In [1]: import numpy as np

In [2]: import numpy.linalg as la

In [3]: np.set_printoptions(precision=3, suppress=True, linewidth=140)

In [4]: E = np.array([[-2.3, -2.8, 1.0, 0.5],
   ...:     [0.2, 0.1, 1.7, 0.8],
   ...:     [0.1, -1.1, -0.9, 0.3],
   ...:     [-0.4, 0.2, -0.5, -0.4]])

In [5]: E[:, 2] *= 5

In [6]: E
Out[6]: 
array([[-2.3, -2.8,  5. ,  0.5],
       [ 0.2,  0.1,  8.5,  0.8],
       [ 0.1, -1.1, -4.5,  0.3],
       [-0.4,  0.2, -2.5, -0.4]])

In [7]: O, evecs = la.qr(E[:, :2])[0], la.qr(E[:, 2:])[0]

In [8]: s = la.svd(O.T @ evecs, compute_uv=False)

In [9]: round(float(la.norm(O @ O.T - evecs @ evecs.T, 2)), 3)
Out[9]: 0.932

In [10]: np.degrees(np.arccos(s.clip(0, 1)))
Out[10]: array([12.009, 68.819])

In [11]: (s > 0.9).sum()
Out[11]: np.int64(1)

In [12]: x0 = np.array([2, 0, 2, 0])

In [13]: a = np.maximum(E @ x0, 0)

In [14]: E * (a > 1e-9)[:, None]
Out[14]: 
array([[-2.3, -2.8,  5. ,  0.5],
       [ 0.2,  0.1,  8.5,  0.8],
       [ 0. , -0. , -0. ,  0. ],
       [-0. ,  0. , -0. , -0. ]])

In [15]: np.maximum(E @ x0, 0) - np.maximum(-E @ x0, 0)
Out[15]: array([ 5.4, 17.4, -8.8, -5.8])

In [16]: r0 = np.array([-6, -8, 1])

In [17]: X = np.array([np.roll(r0, i) for i in range(3)])

In [18]: X
Out[18]: 
array([[-6, -8,  1],
       [ 1, -6, -8],
       [-8,  1, -6]])

In [19]: other = la.inv(X)

In [20]: (np.abs(other) > 1e-9).astype(int)
Out[20]: 
array([[1, 1, 1],
       [1, 1, 1],
       [1, 1, 1]])

In [21]: np.round(X @ other, 3) + 0
Out[21]: 
array([[1., 0., 0.],
       [0., 1., 0.],
       [0., 0., 1.]])

In [22]: round(la.det(X) * la.det(other), 3)
Out[22]: np.float64(1.0)

In [23]: other = np.array([[1, 4, 3, 8], [9, 4, 2, 2], [3, 4, 5, 1], [8, 7, 7, 1]])

In [24]: M = np.triu(other, 1)

In [25]: M
Out[25]: 
array([[0, 4, 3, 8],
       [0, 0, 2, 2],
       [0, 0, 0, 1],
       [0, 0, 0, 0]])

In [26]: M @ M
Out[26]: 
array([[ 0,  0,  8, 11],
       [ 0,  0,  0,  2],
       [ 0,  0,  0,  0],
       [ 0,  0,  0,  0]])

In [27]: la.matrix_rank(M - M[0, 0] * np.eye(4))
Out[27]: np.int64(3)

In [28]: la.matrix_power(M - np.diag(np.diag(M)), 4)
Out[28]: 
array([[0, 0, 0, 0],
       [0, 0, 0, 0],
       [0, 0, 0, 0],
       [0, 0, 0, 0]])

In [29]: M.reshape(2, -1)
Out[29]: 
array([[0, 4, 3, 8, 0, 0, 2, 2],
       [0, 0, 0, 1, 0, 0, 0, 0]])

In [30]: M.ravel(order="F")
Out[30]: array([0, 0, 0, 0, 4, 0, 0, 0, 3, 2, 0, 0, 8, 2, 1, 0])

In [31]: M.reshape(-1, 2)
Out[31]: 
array([[0, 4],
       [3, 8],
       [0, 0],
       [2, 2],
       [0, 0],
       [0, 1],
       [0, 0],
       [0, 0]])

In [32]: M.reshape(4, 5)
Traceback (most recent call last):
  Cell In[32], line 1
    M.reshape(4, 5)
ValueError: cannot reshape array of size 16 into shape (4,5)


In [33]: blk = M.reshape(4, 2, -1)

In [34]: np.einsum("ihd,jhd->hij", blk, blk).shape
Out[34]: (2, 4, 4)

In [35]: blk.sum(axis=1)
Out[35]: 
array([[ 3, 12],
       [ 2,  2],
       [ 0,  1],
       [ 0,  0]])

In [36]: np.swapaxes(blk, 1, 2)[2]
Out[36]: 
array([[0, 0],
       [0, 1]])

In [37]: np.einsum("ihd,ihd->ih", blk, blk)
Out[37]: 
array([[16, 73],
       [ 0,  8],
       [ 0,  1],
       [ 0,  0]])

In [38]: blk[:, 0]
Out[38]: 
array([[0, 4],
       [0, 0],
       [0, 0],
       [0, 0]])

In [39]: x0 = np.array([-2, 2, 0, -1])

In [40]: a = np.maximum(M @ x0, 0)

In [41]: M * (a > 1e-9)[:, None]
Out[41]: 
array([[0, 0, 0, 0],
       [0, 0, 0, 0],
       [0, 0, 0, 0],
       [0, 0, 0, 0]])

In [42]: M.T @ a
Out[42]: array([0, 0, 0, 0])

In [43]: G = M.T @ M

In [44]: np.diag(G)
Out[44]: array([ 0, 16, 13, 69])

In [45]: G
Out[45]: 
array([[ 0,  0,  0,  0],
       [ 0, 16, 12, 32],
       [ 0, 12, 13, 28],
       [ 0, 32, 28, 69]])

In [46]: np.trace(G), (M ** 2).sum()
Out[46]: (np.int64(98), np.int64(98))

In [47]: la.eigvalsh(G)[::-1]
Out[47]: array([95.311,  2.411,  0.279,  0.   ])
